In [1]: import numpy as np

In [2]: import numpy.linalg as la

In [3]: np.set_printoptions(precision=1, suppress=True, linewidth=120)

In [4]: def rnd(a):
   ...:     return np.round(a, 1) + 0
   ...: 

In [5]: A = np.load("test14.npy")

In [6]: print(A)
[[3 1 2 0 0 3 2 1]
 [3 1 2 0 0 3 2 1]
 [0 1 1 1 1 2 1 0]
 [1 2 1 0 2 2 0 3]]

In [7]: ang = np.radians(90)

In [8]: r_ = np.eye(8)

In [9]: r_[7, 7] = r_[1, 1] = np.cos(ang)

In [10]: r_[7, 1], r_[1, 7] = -np.sin(ang), np.sin(ang)

In [11]: print(rnd(r_))
[[ 1.  0.  0.  0.  0.  0.  0.  0.]
 [ 0.  0.  0.  0.  0.  0.  0.  1.]
 [ 0.  0.  1.  0.  0.  0.  0.  0.]
 [ 0.  0.  0.  1.  0.  0.  0.  0.]
 [ 0.  0.  0.  0.  1.  0.  0.  0.]
 [ 0.  0.  0.  0.  0.  1.  0.  0.]
 [ 0.  0.  0.  0.  0.  0.  1.  0.]
 [ 0. -1.  0.  0.  0.  0.  0.  0.]]

In [12]: M2 = A @ r_.T

In [13]: print(np.abs(M2 - A).max(axis=0))
[0. 1. 0. 0. 0. 0. 0. 5.]

In [14]: print(np.allclose(A @ A.T, M2 @ M2.T))
True

In [15]: Uu, s, Vt = la.svd(A)

In [16]: print(np.argmax(s[:-1] / (s[1:] + 1e-6)) + 1)
3

In [17]: M2 = Uu[:, :3] @ np.diag(s[:3]) @ Vt[:3]

In [18]: print(rnd(la.norm(A - M2) / la.norm(A)))
0.0

In [19]: rk = la.matrix_rank(A)

In [20]: print(rk)
3

In [21]: null = la.svd(A)[2][rk:].T

In [22]: print(la.matrix_rank(A.T @ A), la.matrix_rank(A @ A.T))
3 3

In [23]: print(rnd(A @ null))
[[0. 0. 0. 0. 0.]
 [0. 0. 0. 0. 0.]
 [0. 0. 0. 0. 0.]
 [0. 0. 0. 0. 0.]]

In [24]: print(rnd(null @ null.T))
[[ 0.4  0.  -0.2  0.3  0.3 -0.1 -0.2 -0.2]
 [ 0.   0.8 -0.1 -0.1 -0.3 -0.2  0.  -0.2]
 [-0.2 -0.1  0.8 -0.1  0.  -0.3 -0.2  0. ]
 [ 0.3 -0.1 -0.1  0.8 -0.1 -0.2 -0.1  0.2]
 [ 0.3 -0.3  0.  -0.1  0.6 -0.2  0.1 -0.2]
 [-0.1 -0.2 -0.3 -0.2 -0.2  0.5 -0.3  0. ]
 [-0.2  0.  -0.2 -0.1  0.1 -0.3  0.7  0.2]
 [-0.2 -0.2  0.   0.2 -0.2  0.   0.2  0.4]]

In [25]: print([int(la.matrix_rank(A[:, :j + 1])) for j in range(8)])
[1, 2, 3, 3, 3, 3, 3, 3]

In [26]: print(null.shape)
(8, 5)

In [27]: print(np.allclose(A @ null, 0))
True

In [28]: m1 = np.load("sample18.npy")

In [29]: print(m1)
[[3 3 0]
 [1 3 3]
 [0 2 2]]

In [30]: rng = np.random.default_rng(7961)

In [31]: labels = rng.permutation(3)

In [32]: print(labels)
[0 1 2]

In [33]: M2 = m1[labels][:, labels]

In [34]: print(np.trace(M2))
8

In [35]: print(np.allclose(M2, m1))
True

In [36]: print(rnd(la.det(M2)), rnd(la.det(m1[labels])))
-6.0 -6.0
